$ python3 -q
>>> import numpy as np
>>> np.set_printoptions(precision=2, suppress=True, linewidth=140, legacy="1.25")
>>> O, _ = np.linalg.qr(np.array([[-0.3, -0.1, -0.4], [0.7, 1.3, -0.9], [-0.3, -0.2, 0.0]]))
>>> evals = np.array([-4, 3, 2])
>>> mat = O @ np.diag(evals) @ O.T
>>> mat
array([[ 1.68,  2.24, -0.46],
       [ 2.24, -2.12,  2.14],
       [-0.46,  2.14,  1.44]])
>>> P = np.triu(np.array([[2, 2, 1], [1, 0, 2], [1, 1, 0]]), 1) + np.eye(3)
>>> B = P @ mat @ np.linalg.inv(P)
>>> np.round(np.trace(B), 2), round(np.trace(mat), 2)
(1.0, 1.0)
>>> np.poly(B)
array([  1.,  -1., -14.,  24.])
>>> X = np.cumsum(np.array([[-2, -1, -3],
...     [1, 2, 1],
...     [-1, 2, -1],
...     [-3, 2, 0],
...     [0, -1, 2],
...     [1, -1, 3],
...     [3, 1, -2],
...     [-3, 2, -3],
...     [-2, 0, 2],
...     [3, 2, 1],
...     [1, -2, 0],
...     [2, -3, 2],
...     [1, 0, -2],
...     [1, -3, -1],
...     [-3, 3, -2]]), axis=0)
>>> X
array([[-2, -1, -3],
       [-1,  1, -2],
       [-2,  3, -3],
       [-5,  5, -3],
       [-5,  4, -1],
       [-4,  3,  2],
       [-1,  4,  0],
       [-4,  6, -3],
       [-6,  6, -1],
       [-3,  8,  0],
       [-2,  6,  0],
       [ 0,  3,  2],
       [ 1,  3,  0],
       [ 2,  0, -1],
       [-1,  3, -3]])
>>> C2 = np.cov(X, rowvar=False)
>>> X.std(axis=0)
array([2.23, 2.33, 1.69])
>>> np.corrcoef(X.T)
array([[ 1.  , -0.55,  0.17],
       [-0.55,  1.  ,  0.16],
       [ 0.17,  0.16,  1.  ]])
>>> np.polyfit(X[:, 1], X[:, 0], 1)
array([-0.53, -0.29])
>>> def softmax(z):
...     e = np.exp(z - z.max(axis=-1, keepdims=True))
...     return e / e.sum(axis=-1, keepdims=True)
... 
>>> np.round(softmax(X[14] + 4), 2) + 0
array([0.02, 0.98, 0.  ])
>>> np.round(softmax(10 * X[14]), 2) + 0
array([0., 1., 0.])
>>> att = X @ X.T / np.sqrt(3)
>>> softmax(att)[14] @ X
array([-4.27,  5.92, -2.67])
>>> labels = X[:, 2] > np.median(X[:, 2])
>>> r0 = X[labels].mean(axis=0) - X[~labels].mean(axis=0)
>>> labels.astype(int)
array([0, 0, 0, 0, 0, 1, 1, 0, 0, 1, 1, 1, 1, 0, 0])
>>> (((X - X.mean(axis=0)) @ r0 > 0) == labels).mean()
1.0
>>> r0
array([1.17, 1.5 , 2.89])
>>> ((X - X.mean(axis=0)) @ r0 > 0).astype(int)
array([0, 0, 0, 0, 0, 1, 1, 0, 0, 1, 1, 1, 1, 0, 0])
>>> np.argsort(-np.abs(r0).round(6), kind="stable")
array([2, 1, 0])
